In [1]: import numpy as np

In [2]: np.set_printoptions(precision=2, suppress=True, linewidth=120, floatmode="fixed")

In [3]: B = np.array([[0, -3], [1, -3], [2, 0]])

In [4]: cent = np.array([[2, 3, 3, 2], [3, 0, 2, 3]])

In [5]: data = B @ cent

In [6]: data
Out[6]: 
array([[-9,  0, -6, -9],
       [-7,  3, -3, -7],
       [ 4,  6,  6,  4]])

In [7]: # column 3 repeats column 0

In [8]: np.abs(np.diag(np.linalg.qr(data)[1])) > 1e-9
Out[8]: array([ True,  True, False])

In [9]: np.linalg.lstsq(data[:-1].T, data[-1])[2]
Out[9]: np.int32(2)

In [10]: try:
    ...:     np.linalg.inv(data)
    ...: except np.linalg.LinAlgError as e:
    ...:     print(repr(e))
    ...: 
LinAlgError('Last 2 dimensions of the array must be square')

In [11]: np.round(np.trace(np.linalg.pinv(data) @ data), 2)
Out[11]: np.float64(2.0)

In [12]: M = np.loadtxt("a.csv", delimiter=",")

In [13]: M
Out[13]: 
array([[2.00, 1.00, 1.00],
       [1.00, 2.00, 1.00],
       [1.00, 1.00, 2.00]])

In [14]: ev, vecs = np.linalg.eigh(M)

In [15]: np.round(vecs.T @ M @ vecs, 2) + 0
Out[15]: 
array([[1.00, 0.00, 0.00],
       [0.00, 1.00, 0.00],
       [0.00, 0.00, 4.00]])

In [16]: np.unique(ev.round(6) + 0, return_counts=True)[1]
Out[16]: array([2, 1])

In [17]: np.round(vecs.T @ vecs, 2) + 0
Out[17]: 
array([[1.00, 0.00, 0.00],
       [0.00, 1.00, 0.00],
       [0.00, 0.00, 1.00]])

In [18]: round(ev.sum(), 2), np.trace(M)
Out[18]: (np.float64(6.0), np.float64(6.0))

In [19]: np.linalg.svd(M, compute_uv=False)
Out[19]: array([4.00, 1.00, 1.00])

In [20]: K = np.array([[1.6, 1.7, -1.2, -0.7, 2.1],
    ...:     [-0.4, -0.1, 2.1, -1.2, 1.6],
    ...:     [0.3, -1.0, 1.8, 1.5, 1.5],
    ...:     [0.5, -0.9, -0.4, -0.2, 0.0]])

In [21]: blk = np.stack([K, 2 * K, K[::-1]])

In [22]: blk.sum(axis=0)
Out[22]: 
array([[ 5.30,  4.20, -4.00, -2.30,  6.30],
       [-0.90, -1.30,  8.10, -2.10,  6.30],
       [ 0.50, -3.10,  7.50,  3.30,  6.10],
       [ 3.10, -1.00, -2.40, -1.30,  2.10]])

In [23]: np.linalg.matrix_rank(blk)
Out[23]: array([4, 4, 4])

In [24]: np.einsum("bij,cij->bc", blk, blk)
Out[24]: 
array([[ 30.46,  60.92,   8.50],
       [ 60.92, 121.84,  17.00],
       [  8.50,  17.00,  30.46]])

In [25]: K @ K
Traceback (most recent call last):
  Cell In[25], line 1
    K @ K
ValueError: matmul: Input operand 1 has a mismatch in its core dimension 0, with gufunc signature (n?,k),(k,m?)->(n?,m?) (size 4 is different from 5)


In [26]: C2 = K.T @ K

In [27]: np.linalg.svd(K, compute_uv=False) ** 2
Out[27]: array([13.17, 12.01,  4.13,  1.15])

In [28]: np.round(np.linalg.eigvalsh(C2)[::-1], 2) + 0
Out[28]: array([13.17, 12.01,  4.13,  1.15,  0.00])

In [29]: np.diag(C2)
Out[29]: array([3.06, 4.71, 9.25, 4.22, 9.22])

In [30]: r0 = np.array([-1, -1])

In [31]: np.correlate(K[3], K[2], "full")
Out[31]: array([ 0.75, -0.60, -1.05, -3.02,  0.03, -0.23,  0.08, -0.06,  0.00])

In [32]: np.polyval(r0, K[3])
Out[32]: array([-1.50, -0.10, -0.60, -0.80, -1.00])

In [33]: np.cross(K[3, :3], K[2, :3])
Out[33]: array([-2.02, -1.02, -0.23])

In [34]: np.array([np.convolve(row, r0, "same") for row in K])
Out[34]: 
array([[-1.60, -3.30, -0.50,  1.90, -1.40],
       [ 0.40,  0.50, -2.00, -0.90, -0.40],
       [-0.30,  0.70, -0.80, -3.30, -3.00],
       [-0.50,  0.40,  1.30,  0.60,  0.20]])
